% ipython --no-banner

In [1]: import numpy as np

In [2]: from numpy import linalg as LA

In [3]: np.set_printoptions(precision=2, suppress=True, linewidth=120, legacy="1.25")

In [4]: M = np.loadtxt("m.csv", delimiter=",")

In [5]: M
Out[5]: 
array([[-2.76, -0.76,  0.56,  0.31],
       [-1.01,  0.29,  1.54,  0.03],
       [ 1.25,  0.75,  0.7 , -0.2 ],
       [ 2.51,  0.61, -0.7 , -0.27],
       [-6.54, -0.34,  4.76,  0.52]])

In [6]: t3 = np.stack([M, -2 * M, M[::-1]])

In [7]: LA.norm(t3, axis=(1, 2))
Out[7]: array([ 9.37, 18.74,  9.37])

In [8]: t3.shape
Out[8]: (3, 5, 4)

In [9]: (t3 @ M.T).shape
Out[9]: (3, 5, 5)

In [10]: U, sv, VT = LA.svd(M)

In [11]: evecs = VT[:(sv > 1e-8).sum()]

In [12]: rng = np.random.default_rng(24986)

In [13]: vec = M[1] + 3 * M[3] + rng.integers(2) * np.eye(4)[2]

In [14]: vec
Out[14]: array([ 6.52,  2.12, -0.56, -0.78])

In [15]: np.diag(evecs.T @ evecs)
Out[15]: array([0.89, 0.23, 0.86, 0.02])

In [16]: evecs.T @ evecs
Out[16]: 
array([[ 0.89,  0.27, -0.12, -0.1 ],
       [ 0.27,  0.23,  0.32, -0.05],
       [-0.12,  0.32,  0.86, -0.04],
       [-0.1 , -0.05, -0.04,  0.02]])

In [17]: r = LA.matrix_rank(M)

In [18]: r
Out[18]: 2

In [19]: null = LA.svd(M)[2][r:].T

In [20]: [int(LA.matrix_rank(M[:i])) for i in range(1, len(M) + 1)]
Out[20]: [1, 2, 2, 2, 2]

In [21]: [int(LA.matrix_rank(np.delete(M, i, axis=0))) for i in range(5)]
Out[21]: [2, 2, 2, 2, 2]

In [22]: LA.matrix_rank(M.T @ M), LA.matrix_rank(M @ M.T)
Out[22]: (2, 2)

In [23]: np.allclose(M @ null, 0)
Out[23]: True

In [24]: [int(LA.matrix_rank(M[:, :j + 1])) for j in range(4)]
Out[24]: [1, 2, 2, 2]

In [25]: np.round(M @ null, 2) + 0
Out[25]: 
array([[0., 0.],
       [0., 0.],
       [0., 0.],
       [0., 0.],
       [0., 0.]])

In [26]: round(LA.norm(M, 2) / LA.norm(M), 2)
Out[26]: 0.97

In [27]: LA.matrix_rank(M, rtol=0.1)
Out[27]: 2

In [28]: LA.cond(M) > 100
Out[28]: True

In [29]: np.argsort(-LA.norm(M, axis=0).round(6), kind="stable")[:3]
Out[29]: array([0, 2, 1])
